% ipython --no-banner

In [1]: import numpy as np

In [2]: import numpy.linalg as la

In [3]: np.set_printoptions(suppress=True, linewidth=120)

In [4]: M = np.array([[0, 3, 6], [3, 6, 3], [6, 3, 0]])

In [5]: P = np.triu(np.array([[0, 1, 3], [4, 5, 5], [4, 4, 4]]), 1) + np.eye(3)

In [6]: B = P @ M @ la.inv(P)

In [7]: print(P @ M - M @ P)
[[ 21.  15. -12.]
 [ 30.  12. -39.]
 [  0.  -6. -33.]]

In [8]: print(np.round(np.poly(B), 3))
[  1.  -6. -54. 108.]

In [9]: round(la.eigvalsh(M).min(), 3)
Out[9]: np.float64(-6.0)

In [10]: print([round(float(la.det(M[:i, :i])), 2) + 0 for i in range(1, 4)])
[0.0, -9.0, -108.0]

In [11]: x0 = np.array([-1, -2, 3])

In [12]: a = np.maximum(M @ x0, 0)

In [13]: np.maximum(M @ (3 * x0), 0)
Out[13]: array([36,  0,  0])

In [14]: np.maximum(M @ x0, 0) - np.maximum(-M @ x0, 0)
Out[14]: array([ 12,  -6, -12])

In [15]: a
Out[15]: array([12,  0,  0])

In [16]: print(np.flatnonzero(a > 1e-9))
[0]

In [17]: x0 = np.array([1, 2, 3])

In [18]: rhs = M @ x0

In [19]: rhs
Out[19]: array([24, 24, 12])

In [20]: np.round(la.solve(M, M[:, 2]), 3)
Out[20]: array([0., 0., 1.])

In [21]: np.round(la.solve(M, rhs + M[:, 1]), 3)
Out[21]: array([1., 3., 3.])

In [22]: ev, evecs = la.eig(M)

In [23]: np.round(np.sort(la.eigvals(la.inv(M))), 3)
Out[23]: array([-0.167,  0.098,  0.569])

In [24]: np.round(np.sort(la.eigvals(M @ M)), 3)
Out[24]: array([  3.088,  36.   , 104.912])

In [25]: ev.round(3)
Out[25]: array([10.243, -6.   ,  1.757])

In [26]: np.round(M @ evecs[:, 0] - ev[0] * evecs[:, 0], 3) + 0
Out[26]: array([0., 0., 0.])

In [27]: np.round(np.sort(la.eigvals(M.T)), 3)
Out[27]: array([-6.   ,  1.757, 10.243])

In [28]: K = np.load("a.npy")

In [29]: K
Out[29]: 
array([[ 20.969,   7.018,   0.016],
       [ 19.   , -14.983,   0.021],
       [ 15.033,   5.031,   0.008],
       [ 14.014,  -6.035,  -0.003],
       [ -3.003, -24.977,  -0.037]])

In [30]: def softmax(z):
    ...:     e = np.exp(z - z.max(axis=-1, keepdims=True))
    ...:     return e / e.sum(axis=-1, keepdims=True)
    ...: 

In [31]: np.round(softmax(10 * K[4]), 3) + 0
Out[31]: array([0., 0., 1.])

In [32]: S = K @ K.T / np.sqrt(3)

In [33]: softmax(S)[4] @ K
Out[33]: array([ -3.003, -24.977,  -0.037])

In [34]: np.round(softmax(S + np.triu(np.full(S.shape, -np.inf), 1)), 3) + 0
Out[34]: 
array([[1., 0., 0., 0., 0.],
       [0., 1., 0., 0., 0.],
       [1., 0., 0., 0., 0.],
       [0., 1., 0., 0., 0.],
       [0., 0., 0., 0., 1.]])

In [35]: print(softmax(S).round(6).argmax(axis=1))
[0 1 0 1 4]
